$ python -q
>>> import numpy as np
>>> np.set_printoptions(precision=2, suppress=True, linewidth=200)
>>> A = np.loadtxt("mat.csv", delimiter=",")
>>> A
array([[1., 0., 0.],
       [1., 1., 0.],
       [1., 0., 1.]])
>>> A @ A
array([[1., 0., 0.],
       [2., 1., 0.],
       [2., 0., 1.]])
>>> np.prod(np.diag(A)), round(np.linalg.det(A), 2)
(np.float64(1.0), np.float64(1.0))
>>> [int(np.linalg.matrix_rank(np.linalg.matrix_power(A, p))) for p in range(1, 4)]
[3, 3, 3]
>>> feats = np.diag(20 * np.array([3, 5, 4])) + np.array([[3, 3, 0], [-3, 3, 1], [1, 1, 1]])
>>> feats
array([[ 63,   3,   0],
       [ -3, 103,   1],
       [  1,   1,  81]])
>>> w, evecs = np.linalg.eig(feats)
>>> np.sort(np.linalg.eigvals(feats @ feats))
array([ 3998.14,  6552.23, 10572.63])
>>> np.round(feats @ evecs[:, 0] - w[0] * evecs[:, 0], 2) + 0
array([0., 0., 0.])
>>> vec = np.array([1, 1, 1])
>>> np.linalg.norm(feats @ vec) <= np.linalg.norm(feats, 2) * np.linalg.norm(vec) + 1e-9
np.True_
>>> np.sign((feats @ vec).round(6))
array([1, 1, 1])
>>> feats @ (2 * vec)
array([132, 202, 166])
>>> (feats * vec).sum(axis=1)
array([ 66, 101,  83])
>>> feats @ vec
array([ 66, 101,  83])
>>> np.einsum("ij,j->i", feats, vec)
array([ 66, 101,  83])
>>> mat = np.array([[2, 1, 2], [0, -1, 2], [0, 0, 2]])
>>> mat
array([[ 2,  1,  2],
       [ 0, -1,  2],
       [ 0,  0,  2]])
>>> w, evecs = np.linalg.eig(mat)
>>> mat @ evecs[:, 0] - w[0] * evecs[:, 0]
array([0., 0., 0.])
>>> np.prod(w)
np.float64(-4.0)
>>> P = np.triu(np.array([[-3, 1, 3], [-2, -1, 0], [0, 3, -3]]), 1) + np.eye(3)
>>> M2 = P @ mat @ np.linalg.inv(P)
>>> np.round(np.linalg.det(M2), 2)
np.float64(-4.0)
>>> np.linalg.matrix_rank(M2)
np.int64(3)
>>> E = np.load("test12.npy")
>>> E
array([[ 2.46, -1.27, -6.98],
       [ 0.47,  1.03,  3.82],
       [-0.47, -0.48, -2.82],
       [ 1.62, -1.2 , -4.4 ]])
>>> U, s, vt = np.linalg.svd(E, full_matrices=False)
>>> np.round(U.T @ E @ vt.T, 2) + 0
array([[10.  ,  0.  ,  0.  ],
       [ 0.  ,  1.99,  0.  ],
       [ 0.  ,  0.  ,  0.4 ]])
>>> np.round(np.sqrt((s ** 2).sum()), 2), np.round(np.linalg.norm(E), 2)
(np.float64(10.2), np.float64(10.2))
>>> s
array([10.  ,  1.99,  0.4 ])
>>> s / s[0]
array([1.  , 0.2 , 0.04])
>>> np.allclose(U * s @ vt, E)
True
>>> (s > 1e-8).sum()
np.int64(3)
